>>> import numpy as np
>>> import numpy.linalg as la
>>> np.set_printoptions(precision=2, suppress=True, linewidth=200, legacy="1.25")
>>> A = np.array([[1.8, 0.9, 1.0, -6.0],
...     [-0.3, 0.6, 1.5, 12.0],
...     [-0.2, -0.9, 0.7, -34.0]])
>>> def softmax(z):
...     e = np.exp(z - z.max(axis=-1, keepdims=True))
...     return e / e.sum(axis=-1, keepdims=True)
... 
>>> softmax(A).sum(axis=1)
array([1., 1., 1.])
>>> np.round(softmax(A[1] + 3), 2) + 0
array([0., 0., 0., 1.])
>>> scores = A @ A.T / np.sqrt(4)
>>> softmax(scores)[1] @ A
array([-0.3,  0.6,  1.5, 12. ])
>>> np.round(softmax(scores), 2) + 0
array([[0., 0., 1.],
       [0., 1., 0.],
       [0., 0., 1.]])
>>> softmax(scores).round(6).argmax(axis=1)
array([2, 1, 2])
>>> np.round(softmax(scores + np.triu(np.full(scores.shape, -np.inf), 1)), 2) + 0
array([[1., 0., 0.],
       [0., 1., 0.],
       [0., 0., 1.]])
>>> J = np.array([[19, 3], [3, 18]])
>>> # symmetric
>>> np.round(softmax(J[0]), 2) + 0
array([1., 0.])
>>> np.round(softmax(10 * J[0]), 2) + 0
array([1., 0.])
>>> softmax(J).sum(axis=1)
array([1., 1.])
>>> np.round(softmax(J[0] + -1), 2) + 0
array([1., 0.])
>>> scores = J @ J.T / np.sqrt(2)
>>> np.round(softmax(scores + np.triu(np.full(scores.shape, -np.inf), 1)), 2) + 0
array([[1., 0.],
       [0., 1.]])
>>> data = np.loadtxt("w.csv", delimiter=",")
>>> data
array([[1.  , 0.  , 0.  ],
       [0.  , 1.  , 0.  ],
       [0.33, 0.33, 0.33]])
>>> rng = np.random.default_rng(96)
>>> idx = rng.permutation(3)
>>> idx
array([1, 2, 0])
>>> Y = data[idx][:, idx]
>>> Y
array([[1.  , 0.  , 0.  ],
       [0.33, 0.33, 0.33],
       [0.  , 0.  , 1.  ]])
>>> np.round(la.det(Y), 2), round(float(la.det(data[idx])), 2)
(0.33, 0.33)
>>> np.diag(Y)
array([1.  , 0.33, 1.  ])
>>> np.allclose(Y, data)
False
